>>> import numpy as np
>>> import numpy.linalg as la
>>> np.set_printoptions(precision=2, suppress=True, linewidth=160, legacy="1.25")
>>> arr = np.loadtxt("mat.csv", delimiter=",")
>>> arr
array([[-0.93,  0.91, -0.28,  0.06,  0.99],
       [-0.09, -0.06,  0.  , -0.42, -0.93],
       [-0.66,  0.6 ,  0.07,  0.26,  0.85],
       [ 0.11,  0.08, -0.38, -0.15,  0.91],
       [-0.54,  0.34,  0.52,  0.52, -0.41],
       [-0.99,  0.95,  0.75,  0.62, -0.53],
       [ 0.22, -0.15,  0.13,  0.32,  0.4 ],
       [ 0.99, -0.95, -0.74, -0.37,  0.92],
       [ 0.24, -0.09, -0.67, -0.8 , -0.1 ],
       [-0.9 ,  0.86, -0.4 , -0.4 ,  0.93],
       [ 0.66, -0.49, -0.6 , -0.72, -0.27],
       [ 0.89, -0.76, -0.42, -0.29,  0.25],
       [ 0.51, -0.28, -0.19,  0.21,  0.89],
       [-0.32,  0.26, -0.52, -0.77, -0.56],
       [ 0.82, -0.54, -0.72, -0.42,  0.98],
       [ 0.82, -0.45, -0.88, -0.76,  0.99],
       [ 0.33, -0.08, -0.2 ,  0.29,  0.96],
       [-0.93,  0.81,  0.61,  0.47, -0.57],
       [-0.58,  0.5 , -0.67, -0.89, -0.55],
       [-0.26,  0.19,  0.12,  0.12,  0.01]])
>>> Y = np.c_[arr[:, :3] @ np.array([[-2, -1, 2], [0, -2, 2], [2, -3, 2]]), np.array([1, -1, 2, 1, 3, -1, -2, 3, 0, -2, -1, -3, -3, 3, 0, -3, 1, 2, -1, 3])]
>>> Y
array([[ 1.3 , -0.05, -0.6 ,  1.  ],
       [ 0.18,  0.21, -0.3 , -1.  ],
       [ 1.46, -0.75,  0.02,  2.  ],
       [-0.98,  0.87, -0.38,  1.  ],
       [ 2.12, -1.7 ,  0.64,  3.  ],
       [ 3.48, -3.16,  1.42, -1.  ],
       [-0.18, -0.31,  0.4 , -2.  ],
       [-3.46,  3.13, -1.4 ,  3.  ],
       [-1.82,  1.95, -1.04,  0.  ],
       [ 1.  ,  0.38, -0.88, -2.  ],
       [-2.52,  2.12, -0.86, -1.  ],
       [-2.62,  1.89, -0.58, -3.  ],
       [-1.4 ,  0.62,  0.08, -3.  ],
       [-0.4 ,  1.36, -1.16,  3.  ],
       [-3.08,  2.42, -0.88,  0.  ],
       [-3.4 ,  2.72, -1.02, -3.  ],
       [-1.06,  0.43,  0.1 ,  1.  ],
       [ 3.08, -2.52,  0.98,  2.  ],
       [-0.18,  1.59, -1.5 , -1.  ],
       [ 0.76, -0.48,  0.1 ,  3.  ]])
>>> np.round(la.lstsq(arr, Y[:, 0])[0], 2) + 0
array([-2.,  0.,  2.,  0.,  0.])
>>> la.norm(la.qr(arr)[0].T @ Y, axis=0) ** 2 / ((Y ** 2).sum(axis=0) + 1e-12)
array([1.  , 1.  , 1.  , 0.37])
>>> np.round(la.norm(Y - arr @ la.lstsq(arr, Y)[0], axis=0), 2) + 0
array([0.  , 0.  , 0.  , 7.34])
>>> la.matrix_rank(Y)
3
